% ipython --no-banner

In [1]: import numpy as np

In [2]: import numpy.linalg as la

In [3]: np.set_printoptions(precision=2, suppress=True, linewidth=120)

In [4]: def rd(a):
   ...:     return np.round(a, 2) + 0
   ...: 

In [5]: data = np.load("mat.npy")

In [6]: print(data)
[[-2  2 -2 -1 -1 -3 -1]
 [ 2 -2  2 -2 -1 -1 -3]
 [-2  2 -2  2 -2 -1 -1]
 [-1 -2  2 -2  2 -2 -1]
 [-1 -1 -2  2 -2  2 -2]
 [-3 -1 -1 -2  2 -2  2]
 [-1 -3 -1 -1 -2  2 -2]]

In [7]: print(rd(la.eigvalsh(data).min()))
-7.59

In [8]: print(np.all(la.eigvalsh(data) > 0))
False

In [9]: w, evecs = la.eigh(data)

In [10]: x = np.array([1, 3, 0, 1, 0, 2, 3])

In [11]: print(rd(x @ data @ x / (x @ x)), rd(w[0]), rd(w[-1]))
-5.17 -7.59 4.53

In [12]: print(rd(la.eigvalsh(data[1:, 1:])))
[-7.56 -6.63 -2.81 -0.04  1.45  3.59]

In [13]: print(la.matrix_rank(data))
7

In [14]: print(data - data[0])
[[ 0  0  0  0  0  0  0]
 [ 4 -4  4 -1  0  2 -2]
 [ 0  0  0  3 -1  2  0]
 [ 1 -4  4 -1  3  1  0]
 [ 1 -3  0  3 -1  5 -1]
 [-1 -3  1 -1  3  1  3]
 [ 1 -5  1  0 -1  5 -1]]

In [15]: print(rd(data.mean(axis=0)))
[-1.14 -0.71 -0.57 -0.57 -0.57 -0.71 -1.14]

In [16]: print(data.sum(axis=1))
[-8 -5 -4 -4 -4 -5 -8]

In [17]: print(np.abs(data).max())
3

In [18]: M = np.load("test14.npy")

In [19]: print(M)
[[ 0 -3 -1  0  2  2  0  3 -3  0  2  0 -1 -2 -1  1]
 [-3  0 -3 -1  0  2  2  0  3 -3  0  2  0 -1 -2 -1]
 [-1 -3  0 -3 -1  0  2  2  0  3 -3  0  2  0 -1 -2]
 [ 0 -1 -3  0 -3 -1  0  2  2  0  3 -3  0  2  0 -1]
 [ 2  0 -1 -3  0 -3 -1  0  2  2  0  3 -3  0  2  0]
 [ 2  2  0 -1 -3  0 -3 -1  0  2  2  0  3 -3  0  2]
 [ 0  2  2  0 -1 -3  0 -3 -1  0  2  2  0  3 -3  0]
 [ 3  0  2  2  0 -1 -3  0 -3 -1  0  2  2  0  3 -3]
 [-3  3  0  2  2  0 -1 -3  0 -3 -1  0  2  2  0  3]
 [ 0 -3  3  0  2  2  0 -1 -3  0 -3 -1  0  2  2  0]
 [ 2  0 -3  3  0  2  2  0 -1 -3  0 -3 -1  0  2  2]
 [ 0  2  0 -3  3  0  2  2  0 -1 -3  0 -3 -1  0  2]
 [-1  0  2  0 -3  3  0  2  2  0 -1 -3  0 -3 -1  0]
 [-2 -1  0  2  0 -3  3  0  2  2  0 -1 -3  0 -3 -1]
 [-1 -2 -1  0  2  0 -3  3  0  2  2  0 -1 -3  0 -3]
 [ 1 -1 -2 -1  0  2  0 -3  3  0  2  2  0 -1 -3  0]]

In [20]: print(M.sum(axis=1))
[-1 -5 -5 -3  0  2  0  3  3  0  2  0 -3 -5 -5 -1]

In [21]: print(rd(la.norm(M)))
29.56

In [22]: print(np.unravel_index(np.abs(M).argmax(), M.shape))
(np.int64(0), np.int64(1))

In [23]: print(rd(M.mean(axis=0)))
[-0.06 -0.31 -0.31 -0.19  0.    0.12  0.    0.19  0.19  0.    0.12  0.   -0.19 -0.31 -0.31 -0.06]

In [24]: print(la.matrix_rank(M))
16

In [25]: M[:, 16]
Traceback (most recent call last):
  Cell In[25], line 1
    M[:, 16]
IndexError: index 16 is out of bounds for axis 1 with size 16


In [26]: print(np.count_nonzero(M))
170

In [27]: x = np.array([1, 0, 0, 0, 0, 0, 0])

In [28]: y = data @ x

In [29]: b, lr = np.zeros(7), 1 / la.norm(data, 2) ** 2

In [30]: for i in range(30):
    ...:     b -= lr * data.T @ (data @ b - y)
    ...:     if i % 10 == 0: print(i, round(la.norm(data @ b - y), 2))
    ...: 
0 1.88
10 0.41
20 0.29

In [31]: print(rd(b))
[ 0.78  0.14  0.26 -0.08 -0.1   0.14  0.  ]

In [32]: T = M.reshape(16, 2, -1)

In [33]: print(np.swapaxes(T, 1, 2)[7])
[[ 3 -3]
 [ 0 -1]
 [ 2  0]
 [ 2  2]
 [ 0  2]
 [-1  0]
 [-3  3]
 [ 0 -3]]

In [34]: print(np.einsum("ihd,jhd->hij", T, T).shape)
(2, 16, 16)

In [35]: print(T[:, 0])
[[ 0 -3 -1  0  2  2  0  3]
 [-3  0 -3 -1  0  2  2  0]
 [-1 -3  0 -3 -1  0  2  2]
 [ 0 -1 -3  0 -3 -1  0  2]
 [ 2  0 -1 -3  0 -3 -1  0]
 [ 2  2  0 -1 -3  0 -3 -1]
 [ 0  2  2  0 -1 -3  0 -3]
 [ 3  0  2  2  0 -1 -3  0]
 [-3  3  0  2  2  0 -1 -3]
 [ 0 -3  3  0  2  2  0 -1]
 [ 2  0 -3  3  0  2  2  0]
 [ 0  2  0 -3  3  0  2  2]
 [-1  0  2  0 -3  3  0  2]
 [-2 -1  0  2  0 -3  3  0]
 [-1 -2 -1  0  2  0 -3  3]
 [ 1 -1 -2 -1  0  2  0 -3]]

In [36]: print(np.einsum("ihd,ihd->ih", T, T))
[[27 20]
 [27 28]
 [28 27]
 [24 27]
 [24 30]
 [28 30]
 [27 27]
 [27 36]
 [36 27]
 [27 27]
 [30 28]
 [30 24]
 [27 24]
 [27 28]
 [28 27]
 [20 27]]

In [37]: print(T.sum(axis=1))
[[-3 -3  1  0  1  0 -1  4]
 [ 0 -3 -3  1  0  1  0 -1]
 [-1  0 -3 -3  1  0  1  0]
 [ 2 -1  0 -3 -3  1  0  1]
 [ 4  2 -1  0 -3 -3  1  0]
 [ 2  4  2 -1  0 -3 -3  1]
 [-1  2  4  2 -1  0 -3 -3]
 [ 0 -1  2  4  2 -1  0 -3]
 [-3  0 -1  2  4  2 -1  0]
 [-3 -3  0 -1  2  4  2 -1]
 [ 1 -3 -3  0 -1  2  4  2]
 [ 0  1 -3 -3  0 -1  2  4]
 [ 1  0  1 -3 -3  0 -1  2]
 [ 0  1  0  1 -3 -3  0 -1]
 [-1  0  1  0  1 -3 -3  0]
 [ 4 -1  0  1  0  1 -3 -3]]

In [38]: print(T.shape)
(16, 2, 8)
